$ python -q
>>> import numpy as np
>>> import numpy.linalg as la
>>> np.set_printoptions(suppress=True, linewidth=160)
>>> X = np.load("x.npy")
>>> X
array([[ -5.752,  -5.178,  -2.813,   7.917],
       [-12.304,  -5.43 ,   4.682,   7.583],
       [  1.507,   2.767,  -2.022,  -4.608],
       [  1.502,   0.335,   3.067,   1.502],
       [  0.289, -11.204,  -2.513,   3.361],
       [ -3.527,  -7.506,   4.979,  -3.802],
       [ -2.816,   2.238,  -3.564,   1.333],
       [  1.475,  -2.651,   4.771,  -8.617],
       [ -2.049,  -3.463,   4.642,  -2.09 ],
       [  0.058,   7.187,  -3.169,  -4.158],
       [  0.42 ,   1.228, -10.476,  -9.148],
       [ -2.643,  -1.496,   1.708,   6.901],
       [  3.555,   2.941,  -3.355,  -2.989],
       [ -5.804,  -6.457,   3.356,   5.682],
       [  3.576,   2.349,  -6.271,   1.06 ],
       [ -0.787,   1.334,   1.082,  -3.29 ],
       [  2.608,   5.899,  -2.364,  -5.197],
       [  8.21 ,   3.553,  -5.965,  -7.525],
       [ -0.856,   1.618,   5.759,  -5.33 ],
       [ -2.882,  -0.257,  -9.301,  -1.594],
       [  0.587,  -4.8  ,  -1.689,   3.25 ],
       [  3.846,   1.166,   9.158,  -1.4  ],
       [ -7.838,  -1.215,   5.948,  -3.704],
       [ -2.818,  -0.351,  -3.493,   0.046],
       [ -0.252,   4.419,  -5.148,  -4.896],
       [ -1.843,   0.501,  -1.788,   0.344]])
>>> vec = np.array([5, 8, 1, 2])
>>> y = X @ vec
>>> np.round(la.solve(X.T @ X, X.T @ y), 3)
array([5., 8., 1., 2.])
>>> np.round(la.pinv(X) @ X, 3) + 0
array([[1., 0., 0., 0.],
       [0., 1., 0., 0.],
       [0., 0., 1., 0.],
       [0., 0., 0., 1.]])
>>> rng = np.random.default_rng(8)
>>> y = y + 0.02 * rng.normal(size=26)
>>> y.round(3)
array([-57.198, -85.139,  18.406,  16.254, -84.024, -80.312,   2.907, -26.278, -37.468,  46.329, -16.833,  -9.674,  31.987, -65.926,  32.508,   1.251,  47.473,
        48.488,   3.746, -28.961, -30.647,  34.921, -50.403, -20.292,  19.15 ,  -6.312])
>>> b, *_ = la.lstsq(X, y)
>>> b.round(3)
array([5.001, 8.001, 1.   , 1.999])
>>> b.round()
array([5., 8., 1., 2.])
>>> [round(float(la.norm(la.solve(X.T @ X + lam * np.eye(4), X.T @ y))), 2) for lam in (0, 1, 10, 100)]
[9.7, 9.67, 9.42, 7.6]
>>> round(la.norm(y - X @ b), 3)
np.float64(0.092)
